$ ipython --no-banner

In [1]: import numpy as np

In [2]: np.set_printoptions(precision=2, suppress=True, linewidth=200)

In [3]: m1 = np.load("test6.npy")

In [4]: m1
Out[4]: 
array([[-27.  , -10.06,  -2.04,  -8.96, -20.99],
       [ 30.01,  10.06, -17.99,   1.01, -25.  ],
       [-44.97, -18.  ,  12.03,  -6.  ,   5.99],
       [  5.96,  -5.  , -11.97,   3.06, -12.03]])

In [5]: vec = np.array([0, 0, 2, 1, 0])

In [6]: np.einsum("ij,j->i", m1, vec)
Out[6]: array([-13.04, -34.97,  18.06, -20.88])

In [7]: m1 @ (2 * vec)
Out[7]: array([-26.08, -69.94,  36.12, -41.76])

In [8]: m1 @ np.ones(5)
Out[8]: array([-69.05,  -1.91, -50.95, -19.98])

In [9]: (m1 @ vec).argmax()
Out[9]: np.int64(2)

In [10]: np.linalg.norm(m1 @ vec) <= np.linalg.norm(m1, 2) * np.linalg.norm(vec) + 1e-9
Out[10]: np.True_

In [11]: m1 @ vec
Out[11]: array([-13.04, -34.97,  18.06, -20.88])

In [12]: m1 * vec
Out[12]: 
array([[ -0.  ,  -0.  ,  -4.08,  -8.96,  -0.  ],
       [  0.  ,   0.  , -35.98,   1.01,  -0.  ],
       [ -0.  ,  -0.  ,  24.06,  -6.  ,   0.  ],
       [  0.  ,  -0.  , -23.94,   3.06,  -0.  ]])

In [13]: (m1 * vec).sum(axis=1)
Out[13]: array([-13.04, -34.97,  18.06, -20.88])

In [14]: K = np.loadtxt("w.csv", delimiter=",")

In [15]: K
Out[15]: 
array([[-3.31,  2.24,  0.08],
       [-2.24, -3.3 , -0.31],
       [-0.11, -0.3 ,  3.99]])

In [16]: rng = np.random.default_rng(207877)

In [17]: lab = rng.permutation(3)

In [18]: B = K[:, lab] * rng.choice([-1, 1], 3)

In [19]: B
Out[19]: 
array([[-2.24, -3.31, -0.08],
       [ 3.3 , -2.24,  0.31],
       [ 0.3 , -0.11, -3.99]])

In [20]: left, _, VT = np.linalg.svd(K.T @ B)

In [21]: lab
Out[21]: array([1, 0, 2])

In [22]: np.round(np.linalg.lstsq(K, B)[0], 2) + 0
Out[22]: 
array([[ 0.,  1.,  0.],
       [-1.,  0.,  0.],
       [ 0.,  0., -1.]])

In [23]: data = np.load("dump.npy")

In [24]: data
Out[24]: 
array([[1., 3., 0., 0.],
       [0., 3., 0., 0.],
       [0., 0., 1., 6.],
       [0., 0., 0., 2.]])

In [25]: # triangular, det is the product of the diagonal

In [26]: Q, V = np.linalg.qr(data[:, :3])[0], np.linalg.qr(data[:, 3:])[0]

In [27]: sigma = np.linalg.svd(Q.T @ V, compute_uv=False)

In [28]: np.degrees(np.arccos(sigma.clip(0, 1)))
Out[28]: array([18.43])

In [29]: np.round(np.linalg.norm(Q @ Q.T - V @ V.T, 2), 2)
Out[29]: np.float64(1.0)

In [30]: np.linalg.eigvals(data)
Out[30]: array([1., 3., 1., 2.])

In [31]: np.kron(np.eye(2, dtype=int), data)
Out[31]: 
array([[1., 3., 0., 0., 0., 0., 0., 0.],
       [0., 3., 0., 0., 0., 0., 0., 0.],
       [0., 0., 1., 6., 0., 0., 0., 0.],
       [0., 0., 0., 2., 0., 0., 0., 0.],
       [0., 0., 0., 0., 1., 3., 0., 0.],
       [0., 0., 0., 0., 0., 3., 0., 0.],
       [0., 0., 0., 0., 0., 0., 1., 6.],
       [0., 0., 0., 0., 0., 0., 0., 2.]])

In [32]: np.poly(data)
Out[32]: array([  1.,  -7.,  17., -17.,   6.])

In [33]: np.einsum("ij,ji->", data, data)
Out[33]: np.float64(15.0)

In [34]: M = np.triu(rng.random((3, 3)) < 0.8, 1).astype(int)

In [35]: M = M + M.T

In [36]: M
Out[36]: 
array([[0, 1, 1],
       [1, 0, 0],
       [1, 0, 0]])

In [37]: B = np.array([[1, 2, 3], [2, 0, 2]])

In [38]: Z = np.kron(B, M)

In [39]: Z.shape
Out[39]: (6, 9)

In [40]: np.round(np.linalg.norm(Z, 2), 2), round(float(np.linalg.norm(B, 2) * np.linalg.norm(M, 2)), 2)
Out[40]: (np.float64(6.25), 6.25)

In [41]: np.linalg.matrix_rank(Z)
Out[41]: np.int64(4)
